$ python3 -q
>>> import numpy as np
>>> from numpy import linalg as LA
>>> np.set_printoptions(precision=2, suppress=True, linewidth=160, legacy="1.25")
>>> rd = lambda a: np.round(a, 2) + 0
>>> data = np.loadtxt("data.csv", delimiter=",")
>>> data
array([[ 3.,  1.,  0., 10.,  5.,  3.,  5.,  3.,  1.,  1.],
       [ 0.,  1.,  0., 14.,  5.,  0.,  7.,  0.,  0.,  0.],
       [ 1.,  1.,  0., 12.,  5.,  0.,  6.,  0.,  0.,  0.],
       [ 1.,  1.,  0., 12.,  5.,  0.,  6.,  0.,  0.,  0.],
       [ 0.,  1.,  0., 18.,  5.,  0.,  9.,  0.,  0.,  0.],
       [ 0.,  1.,  0., 18.,  5.,  0.,  9.,  0.,  0.,  0.],
       [ 0.,  1.,  0., 16.,  5.,  0.,  8.,  0.,  0.,  0.],
       [ 0.,  1.,  0., 16.,  5.,  0.,  8.,  0.,  0.,  0.],
       [ 0.,  1.,  0., 16.,  5.,  0.,  8.,  0.,  0.,  0.],
       [ 0.,  1.,  0., 16.,  5.,  0.,  8.,  0.,  0.,  0.],
       [ 3.,  1.,  0., 10.,  5.,  3.,  5.,  3.,  1.,  1.],
       [ 0.,  1.,  0., 16.,  5.,  0.,  8.,  0.,  0.,  0.],
       [ 5.,  1.,  1.,  8.,  5.,  6.,  4.,  6.,  2.,  4.],
       [ 5.,  1.,  1.,  8.,  5.,  6.,  4.,  6.,  2.,  4.],
       [ 0.,  1.,  0., 16.,  5.,  0.,  8.,  0.,  0.,  0.],
       [ 5.,  1.,  1.,  8.,  5.,  6.,  4.,  6.,  2.,  4.],
       [ 0.,  1.,  0., 18.,  5.,  0.,  9.,  0.,  0.,  0.],
       [ 0.,  1.,  0., 16.,  5.,  0.,  8.,  0.,  0.,  0.],
       [ 0.,  1.,  0., 16.,  5.,  0.,  8.,  0.,  0.,  0.],
       [ 0.,  1.,  0., 14.,  5.,  0.,  7.,  0.,  0.,  0.],
       [ 0.,  1.,  0., 16.,  5.,  0.,  8.,  0.,  0.,  0.],
       [ 5.,  1.,  1.,  8.,  5.,  6.,  4.,  6.,  2.,  4.],
       [ 3.,  1.,  0., 10.,  5.,  3.,  5.,  3.,  1.,  1.],
       [ 0.,  1.,  0., 18.,  5.,  0.,  9.,  0.,  0.,  0.],
       [ 0.,  1.,  0., 18.,  5.,  0.,  9.,  0.,  0.,  0.],
       [ 1.,  1.,  0., 12.,  5.,  0.,  6.,  0.,  0.,  0.],
       [ 5.,  1.,  1.,  8.,  5.,  6.,  4.,  6.,  2.,  4.],
       [ 0.,  1.,  0., 18.,  5.,  0.,  9.,  0.,  0.,  0.],
       [ 0.,  1.,  0., 18.,  5.,  0.,  9.,  0.,  0.,  0.],
       [ 5.,  1.,  1.,  8.,  5.,  6.,  4.,  6.,  2.,  4.],
       [ 5.,  1.,  1.,  8.,  5.,  6.,  4.,  6.,  2.,  4.],
       [ 3.,  1.,  0., 10.,  5.,  3.,  5.,  3.,  1.,  1.],
       [ 0.,  1.,  0., 18.,  5.,  0.,  9.,  0.,  0.,  0.]])
>>> # column 7 repeats column 5
>>> M2 = data / np.sqrt((data ** 2).mean(axis=1, keepdims=True))
>>> LA.matrix_rank(M2) == LA.matrix_rank(data)
True
>>> rd(M2[27])
array([0.  , 0.15, 0.  , 2.74, 0.76, 0.  , 1.37, 0.  , 0.  , 0.  ])
>>> rd(LA.norm(M2, axis=1))
array([3.16, 3.16, 3.16, 3.16, 3.16, 3.16, 3.16, 3.16, 3.16, 3.16, 3.16, 3.16, 3.16, 3.16, 3.16, 3.16, 3.16, 3.16, 3.16, 3.16, 3.16, 3.16, 3.16, 3.16, 3.16,
       3.16, 3.16, 3.16, 3.16, 3.16, 3.16, 3.16, 3.16])
